$ python -q
>>> import numpy as np
>>> np.set_printoptions(precision=2, suppress=True, linewidth=140)
>>> K = np.load("m.npy")
>>> K
array([[-3.  ,  6.44,  3.75,  4.56,  4.87],
       [-3.  ,  0.9 , -0.47,  1.13,  2.77],
       [-3.  ,  7.46,  4.85,  5.03,  5.43],
       [-3.  , -1.19, -2.63,  0.13,  1.68],
       [-3.  ,  6.03,  3.77,  4.14,  4.88],
       [-3.  ,  4.2 ,  1.18,  3.61,  3.59],
       [-3.  ,  6.99,  3.44,  5.27,  4.72],
       [-3.  ,  5.8 ,  3.77,  3.92,  4.88],
       [-3.  ,  6.94,  3.87,  5.01,  4.93],
       [-3.  ,  4.18,  2.71,  2.83,  4.36],
       [-3.  ,  3.43,  2.74,  2.06,  4.37],
       [-3.  ,  4.4 ,  0.94,  3.93,  3.47],
       [-3.  ,  0.17, -1.4 ,  0.87,  2.3 ],
       [-3.  ,  4.76,  2.56,  3.48,  4.28],
       [-3.  ,  4.52,  1.43,  3.8 ,  3.72],
       [-3.  ,  3.16,  0.27,  3.03,  3.13],
       [-3.  , -1.66, -2.42, -0.45,  1.79],
       [-3.  ,  2.09,  0.55,  1.82,  3.28],
       [-3.  ,  3.12,  1.88,  2.19,  3.94]])
>>> np.linalg.cond(K) > 100
np.True_
>>> np.argsort(-np.linalg.norm(K, axis=0).round(6), kind="stable")[:3]
array([1, 4, 3])
>>> K @ np.linalg.pinv(K) @ K
array([[-3.  ,  6.44,  3.75,  4.56,  4.87],
       [-3.  ,  0.9 , -0.47,  1.13,  2.77],
       [-3.  ,  7.46,  4.85,  5.03,  5.43],
       [-3.  , -1.19, -2.63,  0.13,  1.68],
       [-3.  ,  6.03,  3.77,  4.14,  4.88],
       [-3.  ,  4.2 ,  1.18,  3.61,  3.59],
       [-3.  ,  6.99,  3.44,  5.27,  4.72],
       [-3.  ,  5.8 ,  3.77,  3.92,  4.88],
       [-3.  ,  6.94,  3.87,  5.01,  4.93],
       [-3.  ,  4.18,  2.71,  2.83,  4.36],
       [-3.  ,  3.43,  2.74,  2.06,  4.37],
       [-3.  ,  4.4 ,  0.94,  3.93,  3.47],
       [-3.  ,  0.17, -1.4 ,  0.87,  2.3 ],
       [-3.  ,  4.76,  2.56,  3.48,  4.28],
       [-3.  ,  4.52,  1.43,  3.8 ,  3.72],
       [-3.  ,  3.16,  0.27,  3.03,  3.13],
       [-3.  , -1.66, -2.42, -0.45,  1.79],
       [-3.  ,  2.09,  0.55,  1.82,  3.28],
       [-3.  ,  3.12,  1.88,  2.19,  3.94]])
>>> np.allclose(K[:-1].T @ np.linalg.lstsq(K[:-1].T, K[-1])[0], K[-1])
True
>>> np.linalg.lstsq(K[:-1].T, K[-1])[2]
np.int32(3)
>>> np.unique(K.round(6), axis=0).shape
(19, 5)
>>> O, _ = np.linalg.qr(np.array([[-1.1, 0.5, 2.3, 0.0, -0.8, 1.0, 0.5, 1.1, -0.4, 0.8],
...     [0.0, 0.5, 1.2, 1.2, 1.6, 1.3, 0.1, 1.1, 0.3, 0.7],
...     [1.2, 0.2, 0.8, 0.6, 1.5, 0.4, 0.9, 0.3, 0.1, -0.8],
...     [0.3, -1.5, -0.3, 1.0, -0.8, -0.1, 0.8, 1.5, -1.7, 1.0],
...     [-0.1, -0.3, -0.1, 0.5, 0.3, 1.7, 0.5, 0.7, 0.0, -0.2],
...     [-1.2, 0.5, -0.4, -0.4, -0.3, 1.2, 0.9, -0.7, 1.8, -0.7],
...     [-0.8, 0.5, -0.2, -0.1, 2.0, -0.5, -0.8, 0.6, -1.6, -1.3],
...     [0.3, -0.5, 2.3, -0.7, -0.6, -0.3, 1.5, -0.4, -1.0, -1.1],
...     [0.5, 0.4, 0.1, -0.6, -1.3, 0.2, -0.9, -0.6, 0.0, 1.0],
...     [-0.1, -0.2, 0.8, -0.6, -1.7, 1.9, -1.1, -0.9, 1.3, -0.7]]))
>>> E = -3 * O
>>> E
array([[ 1.45,  0.24,  1.8 ,  0.43, -0.91, -0.8 , -0.01, -1.  , -0.95,  0.23],
       [-0.  ,  0.83,  0.89,  1.94, -0.19,  0.33,  0.51,  1.17,  1.34, -0.43],
       [-1.58,  0.97,  0.62,  0.69,  0.52,  0.72, -0.85, -0.58, -0.81,  1.48],
       [-0.4 , -2.32,  0.02,  1.01, -0.41, -0.32,  0.06, -0.5 ,  0.76,  1.16],
       [ 0.13, -0.55, -0.03,  0.68,  0.08,  1.85, -0.35, -1.45, -0.17, -1.59],
       [ 1.58,  0.19, -0.41, -0.2 , -0.25,  0.96, -1.83,  0.43,  0.83,  1.02],
       [ 1.05,  0.4 , -0.25,  0.16,  1.95,  0.11,  1.29, -1.03,  0.62,  0.84],
       [-0.4 , -0.67,  1.97, -1.19,  1.22, -0.03, -0.71,  0.25,  0.9 , -0.48],
       [-0.66,  0.93,  0.01, -0.89, -1.33, -0.05,  0.31, -1.43,  1.72,  0.16],
       [ 0.13, -0.38,  0.69, -0.9 , -0.74,  1.81,  1.5 ,  0.77, -0.45,  0.83]])
>>> left, sigma, Vh = np.linalg.svd(E, full_matrices=False)
>>> np.allclose(left * sigma @ Vh, E)
True
>>> np.round(Vh @ Vh.T, 2) + 0
array([[1., 0., 0., 0., 0., 0., 0., 0., 0., 0.],
       [0., 1., 0., 0., 0., 0., 0., 0., 0., 0.],
       [0., 0., 1., 0., 0., 0., 0., 0., 0., 0.],
       [0., 0., 0., 1., 0., 0., 0., 0., 0., 0.],
       [0., 0., 0., 0., 1., 0., 0., 0., 0., 0.],
       [0., 0., 0., 0., 0., 1., 0., 0., 0., 0.],
       [0., 0., 0., 0., 0., 0., 1., 0., 0., 0.],
       [0., 0., 0., 0., 0., 0., 0., 1., 0., 0.],
       [0., 0., 0., 0., 0., 0., 0., 0., 1., 0.],
       [0., 0., 0., 0., 0., 0., 0., 0., 0., 1.]])
>>> sigma
array([3., 3., 3., 3., 3., 3., 3., 3., 3., 3.])
>>> np.round(left.T @ E @ Vh.T, 2) + 0
array([[3., 0., 0., 0., 0., 0., 0., 0., 0., 0.],
       [0., 3., 0., 0., 0., 0., 0., 0., 0., 0.],
       [0., 0., 3., 0., 0., 0., 0., 0., 0., 0.],
       [0., 0., 0., 3., 0., 0., 0., 0., 0., 0.],
       [0., 0., 0., 0., 3., 0., 0., 0., 0., 0.],
       [0., 0., 0., 0., 0., 3., 0., 0., 0., 0.],
       [0., 0., 0., 0., 0., 0., 3., 0., 0., 0.],
       [0., 0., 0., 0., 0., 0., 0., 3., 0., 0.],
       [0., 0., 0., 0., 0., 0., 0., 0., 3., 0.],
       [0., 0., 0., 0., 0., 0., 0., 0., 0., 3.]])
>>> left.shape, sigma.shape, Vh.shape
((10, 10), (10,), (10, 10))
